$ python3 -q
>>> import numpy as np
>>> np.set_printoptions(suppress=True, linewidth=160)
>>> data = np.array([[70, 0, 36, 38, -2],
...     [0, 46, -25, -3, 23],
...     [36, -25, 41, 15, -11],
...     [38, -3, 15, 48, -4],
...     [-2, 23, -11, -4, 14]])
>>> ev, vecs = np.linalg.eigh(data)
>>> x = np.array([0, 3, 0, 3, 0])
>>> print(np.abs(data).sum(axis=1).max(), round(float(np.abs(ev).max()), 3))
146 121.426
>>> print((np.sign(vecs[:, -1].round(6)) == np.sign(vecs[0, -1].round(6))).astype(int))
[1 0 1 1 0]
>>> print(x @ data @ x / (x @ x), round(float(ev[0]), 3), round(ev[-1], 3))
44.0 1.02 121.426
>>> print(np.round(vecs * np.abs(ev) @ vecs.T, 3) + 0)
[[ 70.   0.  36.  38.  -2.]
 [  0.  46. -25.  -3.  23.]
 [ 36. -25.  41.  15. -11.]
 [ 38.  -3.  15.  48.  -4.]
 [ -2.  23. -11.  -4.  14.]]
>>> print(np.round(vecs * np.maximum(ev, 0) @ vecs.T, 3) + 0)
[[ 70.   0.  36.  38.  -2.]
 [  0.  46. -25.  -3.  23.]
 [ 36. -25.  41.  15. -11.]
 [ 38.  -3.  15.  48.  -4.]
 [ -2.  23. -11.  -4.  14.]]
>>> out = np.linalg.inv(data)
>>> print(np.allclose(out, data.T))
False
>>> print(np.round(np.linalg.inv(out), 3) + 0)
[[ 70.   0.  36.  38.  -2.]
 [  0.  46. -25.  -3.  23.]
 [ 36. -25.  41.  15. -11.]
 [ 38.  -3.  15.  48.  -4.]
 [ -2.  23. -11.  -4.  14.]]
>>> print(round(float(np.linalg.det(data) * np.linalg.det(out)), 3))
1.0
>>> print(np.round(np.linalg.cond(data), 3))
119.083
>>> print(np.round(np.linalg.det(data) * out, 3))
[[ 112706. -136568. -132252.  -46152.  123364.]
 [-136568.  358196.  211668.   28224. -433600.]
 [-132252.  211668.  207324.   37044. -193152.]
 [ -46152.   28224.   37044.   49410.   -9738.]
 [ 123364. -433600. -193152.   -9738.  655982.]]
>>> q, Rm = np.linalg.qr(data)
>>> print(round(float(np.trace(q @ q.T)), 3))
5.0
>>> print(np.allclose(Rm.T @ Rm, data.T @ data))
True
>>> print(np.round(q @ Rm, 3) + 0)
[[ 70.   0.  36.  38.  -2.]
 [  0.  46. -25.  -3.  23.]
 [ 36. -25.  41.  15. -11.]
 [ 38.  -3.  15.  48.  -4.]
 [ -2.  23. -11.  -4.  14.]]
>>> print(q.shape, Rm.shape)
(5, 5) (5, 5)
>>> print(np.einsum("ij,ji->", data, data))
19735
>>> print(round(float(np.linalg.eigvals(data).sum().real), 3))
219.0
>>> print(np.kron(np.eye(2, dtype=int), data))
[[ 70   0  36  38  -2   0   0   0   0   0]
 [  0  46 -25  -3  23   0   0   0   0   0]
 [ 36 -25  41  15 -11   0   0   0   0   0]
 [ 38  -3  15  48  -4   0   0   0   0   0]
 [ -2  23 -11  -4  14   0   0   0   0   0]
 [  0   0   0   0   0  70   0  36  38  -2]
 [  0   0   0   0   0   0  46 -25  -3  23]
 [  0   0   0   0   0  36 -25  41  15 -11]
 [  0   0   0   0   0  38  -3  15  48  -4]
 [  0   0   0   0   0  -2  23 -11  -4  14]]
>>> print(np.round(np.linalg.eigvals(data), 3))
[121.426  65.68   25.418   5.456   1.02 ]
>>> print(np.einsum("ii->", data))
219
>>> t = np.radians(180)
>>> Rm = np.eye(5)
>>> Rm[4, 4] = Rm[0, 0] = np.cos(t)
>>> Rm[4, 0], Rm[0, 4] = -np.sin(t), np.sin(t)
>>> print(Rm.round(3) + 0)
[[-1.  0.  0.  0.  0.]
 [ 0.  1.  0.  0.  0.]
 [ 0.  0.  1.  0.  0.]
 [ 0.  0.  0.  1.  0.]
 [ 0.  0.  0.  0. -1.]]
>>> out = data @ Rm.T
>>> print(np.round(np.linalg.svd(data, compute_uv=False), 3), np.round(np.linalg.svd(out, compute_uv=False), 3))
[121.426  65.68   25.418   5.456   1.02 ] [121.426  65.68   25.418   5.456   1.02 ]
>>> print(out.round(3) + 0)
[[-70.   0.  36.  38.   2.]
 [  0.  46. -25.  -3. -23.]
 [-36. -25.  41.  15.  11.]
 [-38.  -3.  15.  48.   4.]
 [  2.  23. -11.  -4. -14.]]
>>> feats = np.loadtxt("case8.csv", delimiter=",")
>>> print(feats)
[[-1.  3.  9.  5.]
 [ 5.  2. -3.  2.]
 [ 9. -7.  4.  5.]
 [ 0.  0.  0.  2.]]
>>> ev, vecs = np.linalg.eig(data)
>>> print(np.round(np.sort(np.linalg.eigvals(np.linalg.inv(data))), 3))
[0.008 0.015 0.039 0.183 0.981]
>>> out = feats / np.linalg.norm(feats, axis=1, keepdims=True)
>>> cov = out @ out.T
>>> print(cov.round(3))
[[ 1.    -0.229  0.22   0.464]
 [-0.229  1.     0.342  0.309]
 [ 0.22   0.342  1.     0.382]
 [ 0.464  0.309  0.382  1.   ]]
>>> print((cov - 2 * np.eye(4)).round(6).argmax(axis=1))
[3 2 3 0]
>>> print(cov[0].round(3))
[ 1.    -0.229  0.22   0.464]
>>> f, g = feats[3], feats[1]
>>> print(f @ f)
4.0
>>> p = (f @ g) / (f @ f) * f
>>> print(np.outer(f, g))
[[ 0.  0. -0.  0.]
 [ 0.  0. -0.  0.]
 [ 0.  0. -0.  0.]
 [10.  4. -6.  4.]]
>>> print(g - p)
[ 5.  2. -3.  0.]
>>> x = np.array([-1, -3, 0, 1])
>>> target = feats @ x
>>> coef, lr = np.zeros(4), 1 / np.linalg.norm(feats, 2) ** 2
>>> for i in range(30):
...     coef -= lr * feats.T @ (feats @ coef - target)
...     if i % 10 == 0: print(i, round(np.linalg.norm(feats @ coef - target), 3))
... 
0 11.605
10 3.312
20 2.413
>>> print(coef.round(3))
[-0.344 -2.598  0.549 -0.052]
>>> print(round(np.linalg.cond(feats), 3))
9.072
>>> rng = np.random.default_rng(945028)
>>> out = feats + rng.integers(-2, 3, (4, 3)) @ rng.integers(-2, 3, (3, 4))
>>> print(out)
[[  7.   3.   7.   3.]
 [  7.  -4.   1.   3.]
 [ 19. -11.   0.   8.]
 [ -6.  -1.   0.   6.]]
>>> print(np.abs(out - feats).sum(axis=1))
[12. 13. 21. 11.]
>>> E = np.load("w.npy")
>>> print(E)
[[ 2.   1.5 -0.6 -0.4 11.  -0.3]
 [-0.9  2.1  0.1 -1.9  0.5  0.4]
 [-0.6 -0.7 -0.8  0.8 -7.  -0.4]
 [ 0.   0.7 -0.5 -1.1 -5.  -1.2]
 [-0.5 -0.2 -0.5  1.5  2.  -1.2]
 [-0.8  1.1 -0.5 -1.1  2.5  1. ]
 [-2.6 -1.3  0.2 -0.2 -4.  -0.8]]
>>> def softmax(z):
...     e = np.exp(z - z.max(axis=-1, keepdims=True))
...     return e / e.sum(axis=-1, keepdims=True)
... 
>>> print(np.round(softmax(10 * E[4]), 3) + 0)
[0.    0.    0.    0.007 0.993 0.   ]
>>> print(np.round(softmax(E[4] + 2), 3))
[0.043 0.058 0.043 0.316 0.52  0.021]
>>> S = E @ E.T / np.sqrt(6)
>>> print(softmax(S).round(6).argmax(axis=1))
[0 1 2 2 0 0 2]
>>> print(np.round(softmax(S + np.triu(np.full(S.shape, -np.inf), 1)), 3) + 0)
[[1.    0.    0.    0.    0.    0.    0.   ]
 [0.322 0.678 0.    0.    0.    0.    0.   ]
 [0.    0.    1.    0.    0.    0.    0.   ]
 [0.    0.    0.924 0.076 0.    0.    0.   ]
 [0.994 0.    0.    0.    0.006 0.    0.   ]
 [0.999 0.    0.    0.    0.    0.001 0.   ]
 [0.    0.    0.885 0.013 0.    0.    0.102]]
>>> x = np.array([0, 1, 2, 1, 0, 2])
>>> target = E @ x
>>> print(np.round(np.linalg.pinv(E) @ E, 3) + 0)
[[1. 0. 0. 0. 0. 0.]
 [0. 1. 0. 0. 0. 0.]
 [0. 0. 1. 0. 0. 0.]
 [0. 0. 0. 1. 0. 0.]
 [0. 0. 0. 0. 1. 0.]
 [0. 0. 0. 0. 0. 1.]]
>>> target = target + 0.3 * rng.normal(size=7)
>>> print(target.round(3))
[-0.693  1.555 -2.126 -3.152 -2.365  1.024 -2.602]
>>> coef, *_ = np.linalg.lstsq(E, target)
>>> print(coef.round())
[ 0.  1.  2.  1. -0.  2.]
>>> print(round(float(np.linalg.norm(target - E @ coef)), 3))
0.062
>>> print(np.round(E.T @ (target - E @ coef), 3) + 0)
[0. 0. 0. 0. 0. 0.]
>>> arr = np.tril(np.array([[-3, 0, 0, 2, 1, -2, -3, 1, -2],
...     [-3, 2, 3, 2, -3, 3, -1, 1, 1],
...     [1, 3, -3, 2, 3, 0, 2, 0, 2],
...     [0, 3, -2, -1, 1, 0, 1, 1, 1],
...     [1, -2, -3, 1, -1, 0, 0, 3, 1],
...     [1, -3, 1, 2, -3, -1, 2, -1, 1],
...     [0, 3, -3, 3, 2, -3, -2, -3, -2],
...     [3, 3, -2, 1, -3, -2, 3, -3, -1],
...     [-3, -3, -3, 0, -1, -2, 3, -2, 0]]), -1) + np.eye(9, dtype=int)
>>> print(arr)
[[ 1  0  0  0  0  0  0  0  0]
 [-3  1  0  0  0  0  0  0  0]
 [ 1  3  1  0  0  0  0  0  0]
 [ 0  3 -2  1  0  0  0  0  0]
 [ 1 -2 -3  1  1  0  0  0  0]
 [ 1 -3  1  2 -3  1  0  0  0]
 [ 0  3 -3  3  2 -3  1  0  0]
 [ 3  3 -2  1 -3 -2  3  1  0]
 [-3 -3 -3  0 -1 -2  3 -2  1]]
>>> f = np.array([-2, -1])
>>> print(np.array([np.convolve(row, f, "same") for row in arr]))
[[-2 -1  0  0  0  0  0  0  0]
 [ 6  1 -1  0  0  0  0  0  0]
 [-2 -7 -5 -1  0  0  0  0  0]
 [ 0 -6  1  0 -1  0  0  0  0]
 [-2  3  8  1 -3 -1  0  0  0]
 [-2  5  1 -5  4  1 -1  0  0]
 [ 0 -6  3 -3 -7  4  1 -1  0]
 [-6 -9  1  0  5  7 -4 -5 -1]
 [ 6  9  9  3  2  5 -4  1  0]]
>>> P = E @ np.linalg.solve(E.T @ E, E.T)
>>> print(np.round(P @ E[:, 5], 3))
[-0.3  0.4 -0.4 -1.2 -1.2  1.  -0.8]
>>> print(round(float(np.trace(P)), 3))
6.0
>>> print(np.allclose(P @ P, P))
True
>>> f, g = arr[8], arr[7]
>>> print(f @ g)
2
>>> p = (f @ g) / (f @ f) * f
>>> print(round(float(np.linalg.norm(f + g) ** 2 + np.linalg.norm(f - g) ** 2), 3))
184.0
>>> print(np.linalg.matrix_rank(np.outer(f, g)))
1
>>> print(p.round(3))
[-0.13  -0.13  -0.13   0.    -0.043 -0.087  0.13  -0.087  0.043]
>>> print(np.outer(f, g))
[[-9 -9  6 -3  9  6 -9 -3  0]
 [-9 -9  6 -3  9  6 -9 -3  0]
 [-9 -9  6 -3  9  6 -9 -3  0]
 [ 0  0  0  0  0  0  0  0  0]
 [-3 -3  2 -1  3  2 -3 -1  0]
 [-6 -6  4 -2  6  4 -6 -2  0]
 [ 9  9 -6  3 -9 -6  9  3  0]
 [-6 -6  4 -2  6  4 -6 -2  0]
 [ 3  3 -2  1 -3 -2  3  1  0]]
>>> z = rng.permutation(9)
>>> print(z)
[8 5 0 2 4 6 7 1 3]
>>> out = arr[z][:, z]
>>> print(np.trace(out))
9
>>> print(out)
[[ 1 -2 -3 -3 -1  3 -2 -3  0]
 [ 0  1  1  1 -3  0  0 -3  2]
 [ 0  0  1  0  0  0  0  0  0]
 [ 0  0  1  1  0  0  0  3  0]
 [ 0  0  1 -3  1  0  0 -2  1]
 [ 0 -3  0 -3  2  1  0  3  3]
 [ 0 -2  3 -2 -3  3  1  3  1]
 [ 0  0 -3  0  0  0  0  1  0]
 [ 0  0  0 -2  0  0  0  3  1]]
>>> print(np.allclose(out, arr))
False
>>> print(np.round(np.sort(np.abs(np.linalg.eigvals(out))), 3))
[1. 1. 1. 1. 1. 1. 1. 1. 1.]
>>> A = np.load("x.npy")
>>> print(A.round(3))
[[-0.539  0.027 -0.406  1.04  -0.385  0.183]
 [ 0.027  0.944 -0.145 -0.412 -0.671 -0.079]
 [-0.406 -0.145  0.723 -0.127 -0.423  0.133]
 [ 1.04  -0.412 -0.127  2.422 -0.344  0.487]
 [-0.385 -0.671 -0.423 -0.344  2.193  0.936]
 [ 0.183 -0.079  0.133  0.487  0.936  1.258]]
>>> print(np.round(np.linalg.eigvalsh(A).min(), 3))
-1.0
>>> print([round(float(np.linalg.det(A[:i, :i])), 2) + 0 for i in range(1, 7)])
[-0.54, -0.51, -0.51, -1.71, -1.94, 0.0]
>>> Uu, sv, vt = np.linalg.svd(A)
>>> vecs = vt[:(sv > 1e-8).sum()]
>>> x = A[4] + 3 * A[3] + rng.integers(2) * np.eye(6)[5]
>>> print(x.round(3))
[ 2.734 -1.908 -0.805  6.921  1.161  2.398]
>>> print(np.allclose(vecs.T @ vecs @ x, x))
True
>>> print(np.round(np.diag(vecs.T @ vecs), 3))
[0.978 0.746 0.814 0.89  0.787 0.784]
>>> print(np.linalg.cond(A) > 100)
True
>>> print(np.argsort(-np.linalg.norm(A, axis=0).round(6), kind="stable")[:3])
[3 4 5]
>>> print(round(float(np.linalg.norm(A, 2) / np.linalg.norm(A)), 3))
0.655
>>> ev, vecs = np.linalg.eigh(A)
>>> x = np.array([0, 2, 1, 2, 0, 2])
>>> print(round(np.abs(A).sum(axis=1).max(), 3), np.round(np.abs(ev).max(), 3))
4.951 3.0
>>> print(round(float(x @ A @ x), 3))
18.635
>>> print(np.round(np.linalg.eigvalsh(A[1:, 1:]), 3))
[-0.027  0.92   1.     2.647  3.   ]
